$ python -q
>>> import numpy as np
>>> np.set_printoptions(suppress=True, linewidth=200)
>>> def rnd(a):
...     return np.round(a, 2) + 0
... 
>>> M2 = np.array([[1], [2]])
>>> Z = np.array([[-4, 4, -5, -3]])
>>> arr = M2 @ Z
>>> arr
array([[ -4,   4,  -5,  -3],
       [ -8,   8, -10,  -6]])
>>> # rank 1
>>> left, sv, vt = np.linalg.svd(arr)
>>> V = vt[:(sv > 1e-8).sum()]
>>> rng = np.random.default_rng(207)
>>> vec = arr[0] + 3 * arr[1] + rng.integers(2) * np.eye(4)[2]
>>> vec
array([-28.,  28., -35., -21.])
>>> rnd(np.diag(V.T @ V))
array([0.24, 0.24, 0.38, 0.14])
>>> vec = np.array([2, 1, 2, 3])
>>> a = np.maximum(arr @ vec, 0)
>>> np.maximum(arr @ vec, 0) - np.maximum(-arr @ vec, 0)
array([-23, -46])
>>> a
array([0, 0])
>>> J = np.loadtxt("out16.csv", delimiter=",")
>>> J
array([[ 83., -45., -63.,  54.],
       [-45.,  27.,  35., -30.],
       [-63.,  35.,  51., -42.],
       [ 54., -30., -42.,  38.]])
>>> # symmetric, so the eigenvalues are real
>>> left, sv, vt = np.linalg.svd(J)
>>> rnd(sv)
array([193.,   2.,   2.,   2.])
>>> M2 = left[:, :1] @ np.diag(sv[:1]) @ vt[:1]
>>> np.linalg.matrix_rank(M2)
np.int64(1)
>>> np.linalg.matrix_rank(J, rtol=0.05)
np.int64(1)
>>> w, V = np.linalg.eigh(J)
>>> vec = np.array([3, 1, 0, 3])
>>> rnd(vec @ J @ vec / (vec @ vec)), rnd(w[0]), w[-1]
(np.float64(86.21), np.float64(2.0), np.float64(193.0))
>>> rnd(np.linalg.eigvalsh(J[1:, 1:]))
array([  2.,   2., 112.])
>>> vec @ J @ vec
np.float64(1638.0)
>>> np.abs(J).sum(axis=1).max(), np.abs(w).max()
(np.float64(245.0), np.float64(193.0))
>>> (np.sign(V[:, -1].round(6)) == np.sign(V[0, -1].round(6))).astype(int)
array([1, 0, 0, 1])
>>> print(rnd(V * np.sqrt(w) @ V.T))
[[ 6.71 -2.94 -4.12  3.53]
 [-2.94  3.05  2.29 -1.96]
 [-4.12  2.29  4.62 -2.74]
 [ 3.53 -1.96 -2.74  3.77]]
>>> data = np.eye(4, dtype=int)[rng.permutation(4)] * np.array([3, 0, 3, 0])
>>> data
array([[0, 0, 3, 0],
       [0, 0, 0, 0],
       [0, 0, 0, 0],
       [3, 0, 0, 0]])
>>> print(np.linalg.cond(arr) > 100)
True
>>> print(np.argsort(-np.linalg.norm(arr, axis=0).round(6), kind="stable")[:3])
[2 0 1]
>>> np.linalg.matrix_rank(arr, rtol=0.1)
np.int64(1)
>>> rnd(np.linalg.norm(arr, 2) / np.linalg.norm(arr))
np.float64(1.0)
>>> np.kron(np.eye(2, dtype=int), data)
array([[0, 0, 3, 0, 0, 0, 0, 0],
       [0, 0, 0, 0, 0, 0, 0, 0],
       [0, 0, 0, 0, 0, 0, 0, 0],
       [3, 0, 0, 0, 0, 0, 0, 0],
       [0, 0, 0, 0, 0, 0, 3, 0],
       [0, 0, 0, 0, 0, 0, 0, 0],
       [0, 0, 0, 0, 0, 0, 0, 0],
       [0, 0, 0, 0, 3, 0, 0, 0]])
>>> np.poly(data)
array([1., 0., 0., 0., 0.])
>>> print(np.einsum("ii->", data))
0
>>> rnd(np.linalg.det(data.T))
np.float64(0.0)
>>> np.einsum("ij,ji->", data, data)
np.int64(0)
>>> rnd(np.linalg.det(data[::-1]))
np.float64(0.0)
>>> rnd(np.linalg.det(2 * data)), rnd(np.linalg.det(data))
(np.float64(0.0), np.float64(0.0))
>>> rnd(np.linalg.eigvals(data))
array([0., 0., 0., 0.])
>>> data.reshape(2, -1)
array([[0, 0, 3, 0, 0, 0, 0, 0],
       [0, 0, 0, 0, 3, 0, 0, 0]])
>>> data.reshape(-1, 2)
array([[0, 0],
       [3, 0],
       [0, 0],
       [0, 0],
       [0, 0],
       [0, 0],
       [3, 0],
       [0, 0]])
>>> t3 = data.reshape(4, 2, -1)
>>> print(np.swapaxes(t3, 1, 2)[0])
[[0 3]
 [0 0]]
>>> t3.shape
(4, 2, 2)
>>> t3.sum(axis=1)
array([[3, 0],
       [0, 0],
       [0, 0],
       [3, 0]])
>>> np.einsum("ihd,ihd->ih", t3, t3)
array([[0, 9],
       [0, 0],
       [0, 0],
       [9, 0]])
>>> feats = -1 * np.eye(7) + np.ones((7, 7))
>>> feats
array([[0., 1., 1., 1., 1., 1., 1.],
       [1., 0., 1., 1., 1., 1., 1.],
       [1., 1., 0., 1., 1., 1., 1.],
       [1., 1., 1., 0., 1., 1., 1.],
       [1., 1., 1., 1., 0., 1., 1.],
       [1., 1., 1., 1., 1., 0., 1.],
       [1., 1., 1., 1., 1., 1., 0.]])
>>> # symmetric
>>> M2 = feats + rng.integers(-2, 3, (7, 1)) @ rng.integers(-2, 3, (1, 7))
>>> print(M2)
[[ 0.  5. -1. -1. -3.  3. -3.]
 [ 1.  4. -1. -1. -3.  3. -3.]
 [ 1.  1.  0.  1.  1.  1.  1.]
 [ 1.  3.  0. -1. -1.  2. -1.]
 [ 1.  5. -1. -1. -4.  3. -3.]
 [ 1. -1.  2.  2.  3. -1.  3.]
 [ 1.  1.  1.  1.  1.  1.  0.]]
>>> np.abs(M2 - feats).sum(axis=1)
array([18., 18.,  0.,  9., 18.,  9.,  0.])
>>> np.linalg.matrix_rank(M2 - feats, tol=1e-8)
np.int64(1)
